In [1]: import numpy as np

In [2]: np.set_printoptions(suppress=True, linewidth=160)

In [3]: def rd(a):
   ...:     return np.round(a, 2) + 0
   ...: 

In [4]: mat = np.load("block15.npy")

In [5]: mat
Out[5]: 
array([[ 0,  0,  0],
       [-2,  3,  5],
       [-6,  9,  6],
       [ 0,  0,  0],
       [ 2,  2, -1],
       [-6,  9,  6],
       [-6,  9,  6],
       [ 0,  5,  4],
       [ 0,  0,  0],
       [ 2,  2, -1],
       [ 2,  2, -1],
       [ 0,  0,  0],
       [-2,  3,  5],
       [-8, 12, 11],
       [ 0,  0,  0],
       [ 0,  0,  0],
       [ 0,  5,  4]])

In [6]: D = np.linalg.norm(mat[:, None] - mat[None], axis=-1)

In [7]: np.linalg.matrix_rank(D ** 2)
Out[7]: np.int64(5)

In [8]: (D + 1e9 * np.eye(17)).round(6).argmin(axis=1)
Out[8]: array([ 3, 12,  5,  0,  9,  2,  2, 16,  0,  4,  4,  0,  1,  2,  0,  0,  7])

In [9]: rd(np.linalg.norm(mat - mat.mean(axis=0), axis=1))
Out[9]: array([ 4.64,  2.55,  7.87,  4.64,  5.2 ,  7.87,  7.87,  2.45,  4.64,  5.2 ,  5.2 ,  4.64,  2.55, 13.6 ,  4.64,  4.64,  2.45])

In [10]: np.flatnonzero(D[8] < D.mean() / 2)
Out[10]: array([ 0,  3,  4,  8,  9, 10, 11, 14, 15])

In [11]: cen = mat - mat.mean(axis=0)

In [12]: V = np.linalg.svd(cen)[2][:1]

In [13]: Y = cen - cen @ V.T @ V

In [14]: rd(np.linalg.norm(Y) / np.linalg.norm(cen))
Out[14]: np.float64(0.27)

In [15]: np.linalg.norm(Y, axis=1).round(6).argmax()
Out[15]: np.int64(7)

In [16]: P = mat @ np.linalg.solve(mat.T @ mat, mat.T)

In [17]: rd(np.diag(P))
Out[17]: array([0.  , 0.25, 0.27, 0.  , 0.24, 0.27, 0.27, 0.29, 0.  , 0.24, 0.24, 0.  , 0.25, 0.39, 0.  , 0.  , 0.29])

In [18]: X = np.load("test7.npy")

In [19]: X
Out[19]: 
array([[-5.,  3.,  5., -2.],
       [-2.,  1.,  0.,  2.],
       [-8.,  3.,  8., -2.],
       [-7.,  3.,  5.,  0.]])

In [20]: X.mean(axis=0)
Out[20]: array([-5.5,  2.5,  4.5, -0.5])

In [21]: np.zeros(4, 4)
TypeError: Cannot interpret '4' as a data type


In [22]: rd(np.linalg.svd(X, compute_uv=False))
Out[22]: array([16.86,  3.27,  1.03,  0.21])

In [23]: np.diff(X, axis=0)
Out[23]: 
array([[ 3., -2., -5.,  4.],
       [-6.,  2.,  8., -4.],
       [ 1.,  0., -3.,  2.]])

In [24]: X[4]
IndexError: index 4 is out of bounds for axis 0 with size 4


In [25]: X.shape
Out[25]: (4, 4)

In [26]: np.linalg.rank(X)
AttributeError: module 'numpy.linalg' has no attribute 'rank'


In [27]: X - X[0]
Out[27]: 
array([[ 0.,  0.,  0.,  0.],
       [ 3., -2., -5.,  4.],
       [-3.,  0.,  3.,  0.],
       [-2.,  0.,  0.,  2.]])

In [28]: np.linalg.matrix_rank(X)
Out[28]: np.int64(4)
